>>> import numpy as np
>>> import numpy.linalg as la
>>> np.set_printoptions(precision=2, suppress=True, linewidth=120, floatmode="fixed")
>>> rnd = lambda a: np.round(a, 2) + 0
>>> B = np.array([[0.8], [1.2], [-0.3]])
>>> W2 = np.array([[0.3, -0.5, -1.2, -1.0, 1.2]])
>>> J = B @ W2
>>> J
array([[ 0.24, -0.40, -0.96, -0.80,  0.96],
       [ 0.36, -0.60, -1.44, -1.20,  1.44],
       [-0.09,  0.15,  0.36,  0.30, -0.36]])
>>> rk = la.matrix_rank(J)
>>> rk
np.int64(1)
>>> ns = la.svd(J)[2][rk:].T
>>> ns.shape
(5, 4)
>>> rnd(J @ ns)
array([[0.00, 0.00, 0.00, 0.00],
       [0.00, 0.00, 0.00, 0.00],
       [0.00, 0.00, 0.00, 0.00]])
>>> rnd(ns @ ns.T)
array([[ 0.98,  0.04,  0.09,  0.07, -0.09],
       [ 0.04,  0.94, -0.14, -0.12,  0.14],
       [ 0.09, -0.14,  0.66, -0.28,  0.34],
       [ 0.07, -0.12, -0.28,  0.76,  0.28],
       [-0.09,  0.14,  0.34,  0.28,  0.66]])
>>> la.matrix_rank(J.T @ J), la.matrix_rank(J @ J.T)
(np.int64(1), np.int64(1))
>>> rnd(la.norm(J, axis=0))
array([0.44, 0.74, 1.77, 1.47, 1.77])
>>> rnd(la.norm(J, "nuc"))
np.float64(3.03)
>>> rnd(la.norm(J, 2))
np.float64(3.03)
>>> rnd(la.norm(J, axis=1))
array([1.64, 2.47, 0.62])
>>> la.norm(J, axis=1).argmax()
np.int64(1)
>>> rnd(la.norm(J[0] - J[1]))
np.float64(0.82)
>>> F = np.load("x.npy")
>>> F
array([[  2.14,  -1.71, -10.47],
       [  3.24,  -0.61, -12.48],
       [  3.35,   1.59,  -7.95],
       [  2.92,   2.59,  -9.16],
       [  1.95,   0.57, -10.08],
       [ -2.72,  -1.47,   3.35],
       [  2.36,  -0.33,  -8.65],
       [  1.28,   0.26, -10.13],
       [  1.84,  -1.22,  -8.98],
       [  1.34,  -1.34, -10.50],
       [  2.34,  -2.71, -10.81],
       [ -2.23,  -2.08,   2.12]])
>>> W1 = np.array([[4, 4], [0, 1], [3, 4]])
>>> beta = np.array([3, 7])
>>> H = np.maximum(F @ W1 + beta, 0)
>>> la.matrix_rank(H)
np.int64(2)
>>> W2 = np.array([[1, 0], [3, 1]])
>>> W1 @ W2
array([[16,  4],
       [ 3,  1],
       [15,  4]])
